$ python -q
>>> import numpy as np
>>> np.set_printoptions(precision=2, suppress=True, linewidth=140, legacy="1.25")
>>> data = np.loadtxt("sample12.csv", delimiter=",")
>>> data
array([[-16.09,  -3.62,   0.43,  11.3 ],
       [ 13.06,  11.49,   3.39,   9.27],
       [-15.42, -11.07,  -2.92,  -5.57],
       [  6.41,  -4.85,  -2.92, -18.08],
       [ -8.28,   3.63,   2.62,  17.65],
       [  9.6 ,  11.28,   3.73,  12.92],
       [ 14.72,   1.9 ,  -1.01, -13.37],
       [ 16.62,   4.42,  -0.15, -10.21],
       [ 17.69,   9.05,   1.75,  -1.49],
       [ 11.96,  -0.79,  -1.84, -15.91],
       [ 17.39,   9.65,   2.05,   0.16],
       [  8.36,  -3.57,  -2.61, -17.62],
       [ -8.66, -11.11,  -3.78, -13.68],
       [ -3.15,   6.74,   3.34,  18.26],
       [ 14.19,   1.33,  -1.19, -13.98]])
>>> # null space of dimension 2
>>> data.shape
(15, 4)
>>> np.linalg.matrix_rank(data)
2
>>> round(float(np.abs(data).max()), 2)
18.26
>>> print(data.mean(axis=0))
[ 5.23  1.63  0.06 -2.69]
>>> print(np.unravel_index(np.abs(data).argmax(), data.shape))
(13, 3)
>>> cent = data[[8, 14]].astype(float)
>>> for _ in range(5):
...     z = np.linalg.norm(data[:, None] - cent, axis=-1).argmin(axis=1)
...     cent = np.array([data[z == j].mean(axis=0) for j in range(2)])
... 
>>> z
array([0, 0, 1, 1, 0, 0, 1, 1, 0, 1, 0, 1, 1, 0, 1])
>>> cent[1] - cent[0]
array([  1.7 ,  -9.86,  -4.53, -23.28])
>>> cent
array([[  4.32,   6.89,   2.47,   9.72],
       [  6.02,  -2.97,  -2.05, -13.55]])
>>> np.abs(cent[1] - cent[0]).argmax()
3
>>> B = np.array([[3, 3, 5, 4], [-4, 5, -1, -3], [3, -2, 1, -4], [5, -4, 0, 0]])
>>> F = np.tril(B)
>>> F
array([[ 3,  0,  0,  0],
       [-4,  5,  0,  0],
       [ 3, -2,  1,  0],
       [ 5, -4,  0,  0]])
>>> np.prod(np.diag(F)), np.round(np.linalg.det(F), 2)
(0, 0.0)
>>> [int(np.linalg.matrix_rank(np.linalg.matrix_power(F, p))) for p in range(1, 5)]
[3, 3, 3, 3]
>>> np.sort(np.linalg.eigvals(F))
array([0., 1., 3., 5.])
>>> np.linalg.matrix_power(F - np.diag(np.diag(F)), 4)
array([[0, 0, 0, 0],
       [0, 0, 0, 0],
       [0, 0, 0, 0],
       [0, 0, 0, 0]])
>>> np.linalg.cond(F) > 100
True
>>> round(float(np.abs(np.linalg.eigvals(F)).max()), 2)
5.0
>>> np.sort(np.abs(np.linalg.eigvals(F)))
array([0., 1., 3., 5.])
>>> print(np.trace(F))
9
>>> assert F == F.T
Traceback (most recent call last):
  File "<python-input-27>", line 1, in <module>
    assert F == F.T
           ^^^^^^^^
ValueError: The truth value of an array with more than one element is ambiguous. Use a.any() or a.all()
>>> np.linalg.matrix_power(F, 4)
array([[   81,     0,     0,     0],
       [-1088,   625,     0,     0],
       [  584,  -312,     1,     0],
       [  919,  -500,     0,     0]])
>>> rng = np.random.default_rng(224095)
>>> z = rng.permutation(4)
>>> z
array([1, 0, 3, 2])
>>> B = F[z][:, z]
>>> B
array([[ 5, -4,  0,  0],
       [ 0,  3,  0,  0],
       [-4,  5,  0,  0],
       [-2,  3,  0,  1]])
>>> np.diag(B)
array([5, 3, 0, 1])
>>> np.sort(np.abs(np.linalg.eigvals(B)))
array([0., 1., 3., 5.])
>>> round(np.linalg.det(B), 2)
0.0
>>> (B - B.T) / 2
array([[ 0. , -2. ,  2. ,  1. ],
       [ 2. ,  0. , -2.5, -1.5],
       [-2. ,  2.5,  0. ,  0. ],
       [-1. ,  1.5,  0. ,  0. ]])
>>> assert B == B.T
Traceback (most recent call last):
  File "<python-input-38>", line 1, in <module>
    assert B == B.T
           ^^^^^^^^
ValueError: The truth value of an array with more than one element is ambiguous. Use a.any() or a.all()
>>> np.round(np.abs(np.linalg.eigvals(B)).max(), 2)
5.0
>>> M = np.load("test16.npy")
>>> M
array([[-31.01, -26.22, -17.99],
       [-13.04,  -9.84,  -7.79],
       [-19.99, -15.82, -11.98],
       [  2.92,   6.11,   0.07],
       [ 11.08,  10.06,   6.  ]])
>>> B = np.c_[M[:, :1] @ np.array([[-2]]), np.array([-2, 0, 2, -1, 2])]
>>> B
array([[ 62.02,  -2.  ],
       [ 26.08,   0.  ],
       [ 39.98,   2.  ],
       [ -5.84,  -1.  ],
       [-22.16,   2.  ]])
>>> np.linalg.norm(np.linalg.qr(M)[0].T @ B, axis=0) ** 2 / ((B ** 2).sum(axis=0) + 1e-12)
array([1. , 0.1])
>>> print(np.linalg.matrix_rank(np.c_[M, B]))
4
>>> np.round(np.linalg.norm(B - M @ np.linalg.lstsq(M, B)[0], axis=0), 2) + 0
array([0.  , 3.43])
>>> round(np.log10(np.linalg.cond(M)))
2
>>> np.abs(np.linalg.svd(M)[2][-1])
array([0.65, 0.3 , 0.7 ])
>>> print(np.linalg.matrix_rank(M, rtol=0.1))
1
>>> [round(float(x), 2) for x in np.linalg.svd(M, compute_uv=False)[:3]]
[58.16, 4.04, 0.2]
>>> x = np.array([1, 1, 0])
>>> target = M @ x
>>> np.round(np.linalg.solve(M.T @ M, M.T @ target), 2) + 0
array([1., 1., 0.])
>>> target
array([-57.23, -22.88, -35.81,   9.03,  21.14])
>>> np.round(np.linalg.lstsq(M, target)[0], 2) + 0
array([1., 1., 0.])
>>> target = target + 0.3 * rng.normal(size=5)
>>> target
array([-57.55, -22.4 , -35.96,   8.67,  20.56])
>>> c, *_ = np.linalg.lstsq(M, target)
>>> np.round(M.T @ (target - M @ c), 2) + 0
array([0., 0., 0.])
>>> c
array([-1.55,  2.11,  2.79])
>>> z = rng.permutation(3)
>>> B = M[:, z] * rng.choice([-1, 1], 3)
>>> B
array([[ 31.01, -17.99, -26.22],
       [ 13.04,  -7.79,  -9.84],
       [ 19.99, -11.98, -15.82],
       [ -2.92,   0.07,   6.11],
       [-11.08,   6.  ,  10.06]])
>>> U, _, Vt = np.linalg.svd(M.T @ B)
>>> z
array([0, 2, 1])
>>> np.round(np.linalg.lstsq(M, B)[0], 2) + 0
array([[-1.,  0.,  0.],
       [ 0.,  0.,  1.],
       [ 0.,  1.,  0.]])
>>> U, sigma, Vt = np.linalg.svd(B, full_matrices=False)
>>> print(sigma)
[58.16  4.04  0.2 ]
>>> np.allclose(U * sigma @ Vt, B)
True
>>> np.round(np.sqrt((sigma ** 2).sum()), 2), round(float(np.linalg.norm(B)), 2)
(58.31, 58.31)
>>> print(np.abs(Vt[0]))
[0.7  0.41 0.59]
>>> np.round(Vt @ Vt.T, 2) + 0
array([[1., 0., 0.],
       [0., 1., 0.],
       [0., 0., 1.]])
>>> U.shape, sigma.shape, Vt.shape
((5, 3), (3,), (3, 3))
